$ python -q
>>> import numpy as np
>>> np.set_printoptions(precision=2, suppress=True, linewidth=160)
>>> W0 = np.loadtxt("m.csv", delimiter=",")
>>> W0
array([[-2.,  1.,  0.,  0.,  0.],
       [ 0., -2.,  1.,  0.,  0.],
       [ 0.,  0., -2.,  1.,  0.],
       [ 0.,  0.,  0., -2.,  1.],
       [ 0.,  0.,  0.,  0., -2.]])
>>> th = np.radians(135)
>>> Rm = np.eye(5)
>>> Rm[0, 0] = Rm[1, 1] = np.cos(th)
>>> Rm[0, 1], Rm[1, 0] = -np.sin(th), np.sin(th)
>>> print(Rm)
[[-0.71 -0.71  0.    0.    0.  ]
 [ 0.71 -0.71  0.    0.    0.  ]
 [ 0.    0.    1.    0.    0.  ]
 [ 0.    0.    0.    1.    0.  ]
 [ 0.    0.    0.    0.    1.  ]]
>>> A2 = W0 @ Rm.T
>>> np.linalg.svd(W0, compute_uv=False), np.linalg.svd(A2, compute_uv=False)
(array([2.9 , 2.61, 2.16, 1.65, 1.19]), array([2.9 , 2.61, 2.16, 1.65, 1.19]))
>>> np.abs(A2 - W0).max(axis=0)
array([2.71, 3.41, 0.  , 0.  , 0.  ])
>>> np.allclose(W0 @ W0.T, A2 @ A2.T)
True
>>> rng = np.random.default_rng(214)
>>> z = rng.permutation(5)
>>> A2 = W0[:, z] * rng.choice([-1, 1], 5)
>>> A2
array([[-0.,  2.,  0.,  0., -1.],
       [-0., -0.,  0.,  1.,  2.],
       [-1., -0.,  0., -2., -0.],
       [ 2., -0.,  1.,  0., -0.],
       [-0., -0., -2.,  0., -0.]])
>>> Uu, _, Vt = np.linalg.svd(W0.T @ A2)
>>> print(z)
[3 0 4 2 1]
>>> np.round(Uu @ Vt, 2) + 0
array([[ 0., -1.,  0.,  0.,  0.],
       [ 0.,  0.,  0.,  0., -1.],
       [ 0.,  0.,  0.,  1.,  0.],
       [-1.,  0.,  0.,  0.,  0.],
       [ 0.,  0.,  1.,  0.,  0.]])
>>> round(float(np.linalg.det(W0)), 2)
-32.0
>>> np.trace(W0)
np.float64(-10.0)
>>> (W0 - W0.T) / 2
array([[ 0. ,  0.5,  0. ,  0. ,  0. ],
       [-0.5,  0. ,  0.5,  0. ,  0. ],
       [ 0. , -0.5,  0. ,  0.5,  0. ],
       [ 0. ,  0. , -0.5,  0. ,  0.5],
       [ 0. ,  0. ,  0. , -0.5,  0. ]])
>>> (W0 + W0.T) / 2
array([[-2. ,  0.5,  0. ,  0. ,  0. ],
       [ 0.5, -2. ,  0.5,  0. ,  0. ],
       [ 0. ,  0.5, -2. ,  0.5,  0. ],
       [ 0. ,  0. ,  0.5, -2. ,  0.5],
       [ 0. ,  0. ,  0. ,  0.5, -2. ]])
>>> np.allclose(W0, W0.T)
False
>>> M = np.load("run8.npy")
>>> print(M)
[[114  42  20]
 [ 42 101 -75]
 [ 20 -75 121]]
>>> vec = np.array([-3, -2, -2])
>>> np.linalg.norm(M @ vec) <= np.linalg.norm(M, 2) * np.linalg.norm(vec) + 1e-9
np.True_
>>> (M * vec).sum(axis=1)
array([-466, -178, -152])
>>> M @ np.eye(3)[2]
array([ 20., -75., 121.])
>>> M * vec
array([[-342,  -84,  -40],
       [-126, -202,  150],
       [ -60,  150, -242]])
>>> print(M @ (2 * vec))
[-932 -356 -304]
>>> np.sign((M @ vec).round(6))
array([-1, -1, -1])
>>> w, V = np.linalg.eigh(M)
>>> np.linalg.svd(M, compute_uv=False)
array([189.22, 131.86,  14.91])
>>> print(V @ np.diag(w) @ V.T)
[[114.  42.  20.]
 [ 42. 101. -75.]
 [ 20. -75. 121.]]
>>> w.sum(), np.trace(M)
(np.float64(336.0), np.int64(336))
>>> print(np.abs(V[:, -1]).round(6).argmax())
2
>>> vec = np.ones(3)
>>> for _ in range(5):
...     vec = M @ vec
...     vec /= np.linalg.norm(vec)
...     print(round(vec @ M @ vec, 2))
... 
133.2
135.51
138.9
144.69
153.22
>>> round(np.linalg.eigvalsh(M)[-1], 2)
np.float64(189.22)
>>> L = np.linalg.cholesky(M)
>>> print(L)
[[10.68  0.    0.  ]
 [ 3.93  9.25  0.  ]
 [ 1.87 -8.91  6.18]]
>>> m1 = np.array([[0, 0, 0, 0, 0],
...     [0, 0, 0, 1, 1],
...     [0, 0, 0, 0, 0],
...     [0, 1, 0, 0, 1],
...     [0, 1, 0, 1, 0]])
>>> z = rng.permutation(3)
>>> A2 = M[:, z] * rng.choice([-1, 1], 3)
>>> print(A2)
[[ -42   20 -114]
 [-101  -75  -42]
 [  75  121  -20]]
>>> Uu, _, Vt = np.linalg.svd(M.T @ A2)
>>> z
array([1, 2, 0])
>>> print(np.round(Uu @ Vt, 2) + 0)
[[ 0.  0. -1.]
 [-1.  0.  0.]
 [ 0.  1.  0.]]
>>> Uu, s, Vt = np.linalg.svd(m1)
>>> V = Vt[:(s > 1e-8).sum()]
>>> vec = m1[2] + 2 * m1[1] + rng.integers(2) * np.eye(5)[3]
>>> print(vec)
[0. 0. 0. 3. 2.]
>>> print(np.allclose(V.T @ V @ vec, vec))
True
>>> np.round(V.T @ V, 2) + 0
array([[0., 0., 0., 0., 0.],
       [0., 1., 0., 0., 0.],
       [0., 0., 0., 0., 0.],
       [0., 0., 0., 1., 0.],
       [0., 0., 0., 0., 1.]])
>>> round(np.linalg.norm(vec - V.T @ V @ vec), 2)
np.float64(0.0)
